$ python3 -q
>>> import numpy as np
>>> import numpy.linalg as la
>>> np.set_printoptions(suppress=True, linewidth=200)
>>> def rd(a):
...     return np.round(a, 3) + 0
... 
>>> m1 = np.load("w.npy")
>>> print(rd(m1))
[[-0.076 -0.651  0.755]
 [-0.152 -0.741 -0.654]
 [ 0.986 -0.164 -0.043]]
>>> # orthonormal columns
>>> print(rd(la.pinv(m1)))
[[-0.076 -0.152  0.986]
 [-0.651 -0.741 -0.164]
 [ 0.755 -0.654 -0.043]]
>>> print(rd(m1 @ m1.T))
[[1. 0. 0.]
 [0. 1. 0.]
 [0. 0. 1.]]
>>> K = np.loadtxt("case13.csv", delimiter=",")
>>> print(K)
[[-5.982  4.888 -9.341]
 [-7.358  6.624 -8.914]
 [-5.545  7.222 -8.297]
 [-5.779  6.836 -8.434]
 [-7.224  6.383 -8.606]
 [-5.484  4.832 -7.509]
 [-6.843  6.736 -9.057]
 [-6.521  5.135 -9.585]
 [-4.165  6.648 -9.821]
 [-7.322  5.009 -8.21 ]
 [-8.74   7.286 -9.318]
 [-6.307  4.856 -9.26 ]
 [-6.101  6.622 -7.519]
 [-5.294  6.535 -8.486]
 [-6.044  7.987 -9.61 ]]
>>> lab = K[:, 1] > np.median(K[:, 1])
>>> f = K[lab].mean(axis=0) - K[~lab].mean(axis=0)
>>> print(np.argsort(-np.abs(f).round(6), kind="stable"))
[1 2 0]
>>> print(((K - K.mean(axis=0)) @ f > 0).astype(int))
[0 1 1 1 1 0 1 0 1 0 1 0 0 1 1]
>>> print(rd(f))
[-0.074  1.516 -0.5  ]
>>> proj = K @ la.solve(K.T @ K, K.T)
>>> print(rd(la.eigvalsh(proj)))
[0. 0. 0. 0. 0. 0. 0. 0. 0. 0. 0. 0. 1. 1. 1.]
>>> print(rd(proj @ K[:, 1]))
[4.888 6.624 7.222 6.836 6.383 4.832 6.736 5.135 6.648 5.009 7.286 4.856 6.622 6.535 7.987]
>>> print(np.allclose(proj @ proj, proj))
True
>>> X = np.load("arr.npy")
>>> print(X)
[[ 1  1 -1 -1 -1 -1  1  1]
 [ 1  1  1  1 -1 -1 -1 -1]
 [ 1 -1 -1  1  1 -1 -1  1]]
>>> rng = np.random.default_rng(77827)
>>> B = X + rng.integers(-2, 3, (3, 1)) @ rng.integers(-2, 3, (1, 8))
>>> print(B)
[[-3  3  1  1  1 -1 -3  3]
 [ 5 -1 -1 -1 -3 -1  3 -3]
 [-1  0  0  2  2 -1 -3  2]]
>>> print(np.abs(B - X).sum(axis=1))
[18 18  9]
>>> print(la.matrix_rank(B - X, tol=1e-8))
1
